$ python -q
>>> import numpy as np
>>> np.set_printoptions(precision=3, suppress=True, linewidth=100)
>>> def tidy(a):
...     return np.round(a, 3) + 0
... 
>>> J = np.load("sample12.npy")
>>> J
array([[1.   , 0.5  , 0.25 , 0.125],
       [0.5  , 1.   , 0.5  , 0.25 ],
       [0.25 , 0.5  , 1.   , 0.5  ],
       [0.125, 0.25 , 0.5  , 1.   ]])
>>> x0 = np.ones(4)
>>> for _ in range(5):
...     x0 = J @ x0
...     x0 /= np.linalg.norm(x0)
...     print(round(x0 @ J @ x0, 3))
... 
2.084
2.085
2.086
2.086
2.086
>>> tidy(x0)
array([0.435, 0.557, 0.557, 0.435])
>>> W = np.array([[3, 3, -1, 0, -2, 2],
...     [-3, 1, 1, -1, 0, 0],
...     [1, 2, -1, 3, -2, -1],
...     [0, -1, 0, -3, 2, 3]])
>>> b = np.array([-1, -1, -2, -2, -1, 0])
>>> H = np.maximum(J @ W + b, 0)
>>> (H > 0).astype(int)
array([[1, 1, 0, 0, 0, 1],
       [0, 1, 0, 0, 0, 1],
       [0, 1, 0, 0, 0, 1],
       [0, 0, 0, 0, 0, 1]])
>>> np.linalg.matrix_rank(H)
np.int64(3)
>>> H
array([[0.75 , 2.875, 0.   , 0.   , 0.   , 2.125],
       [0.   , 2.25 , 0.   , 0.   , 0.   , 1.25 ],
       [0.   , 1.75 , 0.   , 0.   , 0.   , 1.   ],
       [0.   , 0.   , 0.   , 0.   , 0.   , 2.75 ]])
>>> cent = np.array([[1, 3, -2],
...     [-3, 5, 1],
...     [-2, 0, 4],
...     [4, 0, -4],
...     [-1, -2, 4],
...     [1, 2, 3]])
>>> W @ cent
array([[  0,  32,  -9],
       [-12,  -4,  15],
       [ 10,  15, -27],
       [ -8,  -3,  28]])
>>> (H @ cent).round(6).argmax(axis=1)
array([1, 1, 1, 2])
>>> H @ cent
array([[-5.75 , 20.875,  7.75 ],
       [-5.5  , 13.75 ,  6.   ],
       [-4.25 , 10.75 ,  4.75 ],
       [ 2.75 ,  5.5  ,  8.25 ]])
>>> x0 = np.array([1, 2, 0, 2])
>>> rhs = J @ x0
>>> rhs
array([2.25 , 3.   , 2.25 , 2.625])
>>> tidy(np.linalg.solve(J.T, J[3]))
array([0., 0., 0., 1.])
>>> tidy(np.linalg.solve(J, rhs))
array([1., 2., 0., 2.])
>>> tidy(np.linalg.solve(J, rhs + J[:, 3]))
array([1., 2., 0., 3.])
>>> K = np.load("case0.npy")
>>> K
array([[ 1.,  1.,  0.],
       [-2.,  2., -2.],
       [ 2., -1.,  3.]])
>>> ev, vecs = np.linalg.eig(K)
>>> tidy(np.prod(ev))
np.float64(6.0)
>>> tidy(ev)
array([2., 3., 1.])
>>> tidy(np.sort(np.linalg.eigvals(K @ K)))
array([1., 4., 9.])
>>> tidy(np.sort(np.linalg.eigvals(K.T)))
array([1., 2., 3.])
>>> tidy(K @ vecs[:, 0] - ev[0] * vecs[:, 0])
array([0., 0., 0.])
>>> f = np.array([1, 1, 1])
>>> Y = K + np.outer(f, np.eye(3)[2])
>>> tidy(np.linalg.det(Y) / np.linalg.det(K)), tidy(1 + np.linalg.solve(K, f)[2])
(np.float64(1.833), np.float64(1.833))
>>> np.linalg.matrix_rank(Y - K)
np.int64(1)
>>> data = np.loadtxt("w.csv", delimiter=",")
>>> data
array([[  6.236,  -4.398,  -1.51 ],
       [ -9.035,   6.419,   2.491],
       [-11.991,   8.862,   3.032],
       [ -1.409,   1.146,   0.568],
       [ -7.478,   5.463,   2.042],
       [  6.109,  -4.308,  -1.593],
       [  7.28 ,  -5.567,  -2.109],
       [ -4.547,   3.591,   1.18 ],
       [  8.958,  -6.695,  -2.351],
       [ -7.455,   5.551,   1.918],
       [  3.055,  -2.226,  -0.859],
       [  1.74 ,  -1.022,  -0.352],
       [ -0.085,   0.106,   0.004],
       [  1.396,  -1.207,  -0.31 ],
       [ -4.512,   3.272,   1.187],
       [ -8.936,   6.817,   2.517],
       [ -6.117,   4.342,   1.595],
       [  4.674,  -3.236,  -1.115],
       [-10.395,   7.722,   2.766],
       [  7.57 ,  -5.468,  -2.02 ]])
>>> cent = data[[2, 1]].astype(float)
>>> for _ in range(4):
...     lab = np.linalg.norm(data[:, None] - cent, axis=-1).argmin(axis=1)
...     cent = np.array([data[lab == j].mean(axis=0) for j in range(2)])
... 
>>> lab
array([1, 0, 0, 1, 0, 1, 1, 0, 1, 0, 1, 1, 1, 1, 0, 0, 0, 1, 0, 1])
>>> np.bincount(lab)
array([ 9, 11])
>>> tidy(cent[1] - cent[0])
array([11.968, -8.771, -3.14 ])
>>> f = np.array([2, 1, 0])
>>> feats = np.array([np.roll(f, i) for i in range(3)])
>>> feats
array([[2, 1, 0],
       [0, 2, 1],
       [1, 0, 2]])
>>> rng = np.random.default_rng(330)
>>> lab = rng.permutation(3)
>>> Y = feats[:, lab] * rng.choice([-1, 1], 3)
>>> Y
array([[ 0,  2,  1],
       [-1,  0,  2],
       [-2,  1,  0]])
>>> U, _, vt = np.linalg.svd(feats.T @ Y)
>>> lab
array([2, 0, 1])
>>> tidy(U @ vt)
array([[ 0.,  1.,  0.],
       [ 0.,  0.,  1.],
       [-1.,  0.,  0.]])
>>> tidy(np.linalg.lstsq(feats, Y)[0])
array([[ 0.,  1.,  0.],
       [ 0.,  0.,  1.],
       [-1.,  0.,  0.]])
>>> Y = feats / np.linalg.norm(feats, axis=1, keepdims=True)
>>> gram = Y @ Y.T
>>> (np.abs(gram) > 0.9).astype(int)
array([[1, 0, 0],
       [0, 1, 0],
       [0, 0, 1]])
>>> np.argwhere(np.triu(np.abs(gram) > 0.95, 1))
array([], shape=(0, 2), dtype=int64)
>>> tidy(gram[0])
array([1. , 0.4, 0.4])
>>> tidy(np.degrees(np.arccos(np.clip(gram[0, 1], -1, 1))))
np.float64(66.422)
>>> m1 = np.load("mat.npy")
>>> m1
array([[1, 3, 2],
       [2, 1, 3],
       [3, 2, 1]])
>>> Y = m1 / np.sqrt((m1 ** 2).mean(axis=1, keepdims=True))
>>> m1 - m1.mean(axis=1, keepdims=True)
array([[-1.,  1.,  0.],
       [ 0., -1.,  1.],
       [ 1.,  0., -1.]])
>>> np.linalg.matrix_rank(m1 - m1.mean(axis=1, keepdims=True))
np.int64(2)
>>> tidy(np.linalg.norm(Y, axis=1))
array([1.732, 1.732, 1.732])
>>> hat = np.triu(np.array([[0, -2, 4], [-5, -1, -5], [-5, -3, -5]]), 1) + np.eye(3)
>>> Y = hat @ m1 @ np.linalg.inv(hat)
>>> tidy(np.linalg.det(Y))
np.float64(18.0)
>>> np.linalg.matrix_rank(Y)
np.int64(3)
>>> hat @ m1 - m1 @ hat
array([[  8.,   8.,   9.],
       [-15.,  -6.,  -8.],
       [  0.,   6.,  -2.]])
>>> th = np.radians(36)
>>> R = np.eye(3)
>>> R[2, 2] = R[1, 1] = np.cos(th)
>>> R[2, 1], R[1, 2] = -np.sin(th), np.sin(th)
>>> tidy(R)
array([[ 1.   ,  0.   ,  0.   ],
       [ 0.   ,  0.809,  0.588],
       [ 0.   , -0.588,  0.809]])
>>> Y = m1 @ R.T
>>> np.allclose(m1 @ m1.T, Y @ Y.T)
True
>>> np.allclose(np.linalg.norm(m1, axis=1), np.linalg.norm(Y, axis=1))
True
>>> tidy(Y)
array([[ 1.   ,  3.603, -0.145],
       [ 2.   ,  2.572,  1.839],
       [ 3.   ,  2.206, -0.367]])
>>> Y = np.array([[3, -2]])
>>> arr = np.block([[np.zeros((1, 1)), Y], [Y.T, np.zeros((2, 2))]])
>>> arr
array([[ 0.,  3., -2.],
       [ 3.,  0.,  0.],
       [-2.,  0.,  0.]])
>>> hat = np.triu(np.array([[3, 4, 1], [0, 5, 4], [2, 0, 1]]), 1) + np.eye(3)
>>> Y = hat @ arr @ np.linalg.inv(hat)
>>> np.linalg.matrix_rank(Y)
np.int64(2)
>>> Y
array([[ 10., -37., 136.],
       [ -5.,  20., -75.],
       [ -2.,   8., -30.]])
>>> tidy(np.linalg.det(Y))
np.float64(0.0)
>>> np.trace(Y), np.trace(arr)
(np.float64(0.0), np.float64(0.0))
>>> tidy(np.poly(Y))
array([  1.,   0., -13.,   0.])
>>> U, sv, vt = np.linalg.svd(arr)
>>> np.argmax(sv[:-1] / (sv[1:] + 1e-6)) + 1
np.int64(2)
>>> Y = U[:, :2] @ np.diag(sv[:2]) @ vt[:2]
>>> tidy(np.linalg.norm(arr - Y) / np.linalg.norm(arr))
np.float64(0.0)
>>> rk = np.linalg.matrix_rank(arr)
>>> rk
np.int64(2)
>>> N = np.linalg.svd(arr)[2][rk:].T
>>> [int(np.linalg.matrix_rank(arr[:i])) for i in range(1, len(arr) + 1)]
[1, 2, 2]
>>> [int(np.linalg.matrix_rank(np.delete(arr, i, axis=0))) for i in range(3)]
[1, 2, 2]
>>> tidy(N[:, 0] / N[np.abs(N[:, 0]).round(6).argmax(), 0])
array([0.   , 0.667, 1.   ])
>>> np.allclose(arr @ N, 0)
True
>>> np.linalg.matrix_rank(arr.T @ arr), np.linalg.matrix_rank(arr @ arr.T)
(np.int64(2), np.int64(2))
>>> F = np.load("block8.npy")
>>> F
array([[-18,   3,   2,  -9],
       [ -6,  -1,   8,  -3],
       [ 10,   1,  -1,   5],
       [  4,   4,  -3,   2]])
>>> F[2] @ F[3]
np.int64(57)
>>> tidy(np.linalg.norm(F[2] - F[3]))
np.float64(7.616)
>>> tidy(np.linalg.norm(F, 2))
np.float64(24.932)
>>> tidy(np.linalg.norm(F, axis=0))
array([21.817,  5.196,  8.832, 10.909])
>>> tidy(np.linalg.norm(F, "nuc"))
np.float64(36.798)
>>> mat = np.load("a.npy")
>>> mat
array([[ 3.208,  1.037,  1.999],
       [ 3.156,  1.046,  1.947],
       [ 3.007,  1.   ,  1.896],
       [ 3.077,  0.993,  2.114],
       [ 3.044,  1.124,  1.853],
       [ 2.937,  1.015,  2.061],
       [ 2.955,  0.841,  2.041],
       [ 1.067,  0.055,  0.945],
       [ 1.066,  0.134,  1.019],
       [ 0.98 ,  0.099,  0.944],
       [ 0.977,  0.028,  0.973],
       [ 1.206, -0.174,  1.079],
       [ 0.925,  0.017,  0.831],
       [ 1.067, -0.021,  0.87 ]])
>>> cen = mat - mat.mean(axis=0)
>>> U, sv, vt = np.linalg.svd(cen, full_matrices=False)
>>> np.searchsorted(np.cumsum(sv ** 2) / (sv ** 2).sum(), 0.9) + 1
np.int64(1)
>>> tidy(sv ** 2 / (sv ** 2).sum())
array([0.99 , 0.007, 0.003])
>>> tidy((sv ** 2).sum() ** 2 / (sv ** 4).sum())
np.float64(1.019)
>>> hat = mat @ np.linalg.solve(mat.T @ mat, mat.T)
>>> tidy(hat @ mat[:, 2])
array([1.999, 1.947, 1.896, 2.114, 1.853, 2.061, 2.041, 0.945, 1.019, 0.944, 0.973, 1.079, 0.831,
       0.87 ])
>>> x0 = np.array([1, 0, 1])
>>> rhs = mat @ x0
>>> tidy(np.linalg.pinv(mat) @ mat)
array([[1., 0., 0.],
       [0., 1., 0.],
       [0., 0., 1.]])
>>> tidy(np.linalg.lstsq(mat, rhs)[0])
array([1., 0., 1.])
>>> rhs = rhs + 0.05 * rng.normal(size=14)
>>> tidy(rhs)
array([5.223, 5.144, 4.934, 5.156, 4.922, 5.036, 5.024, 1.994, 2.085, 1.97 , 1.959, 2.307, 1.752,
       1.978])
>>> b, *_ = np.linalg.lstsq(mat, rhs)
>>> b.round()
array([ 1., -0.,  1.])
>>> tidy(np.linalg.norm(rhs - mat @ b))
np.float64(0.085)
>>> gram = np.cov(mat, rowvar=False)
>>> tidy(mat.std(axis=0))
array([1.011, 0.502, 0.524])
>>> tidy(np.linalg.eigvalsh(gram)[::-1])
array([1.651, 0.011, 0.005])
>>> np.argsort(-mat.std(axis=0).round(6), kind="stable")
array([0, 2, 1])
>>> tidy(np.median(mat, axis=0))
array([2.072, 0.488, 1.466])
>>> Y = np.array([[-1, -3, 3], [1, 0, -1], [2, 3, -1]])
>>> np.linalg.matrix_rank(np.vstack([mat, Y.T]))
np.int64(3)
>>> np.linalg.matrix_rank(mat @ Y)
np.int64(3)
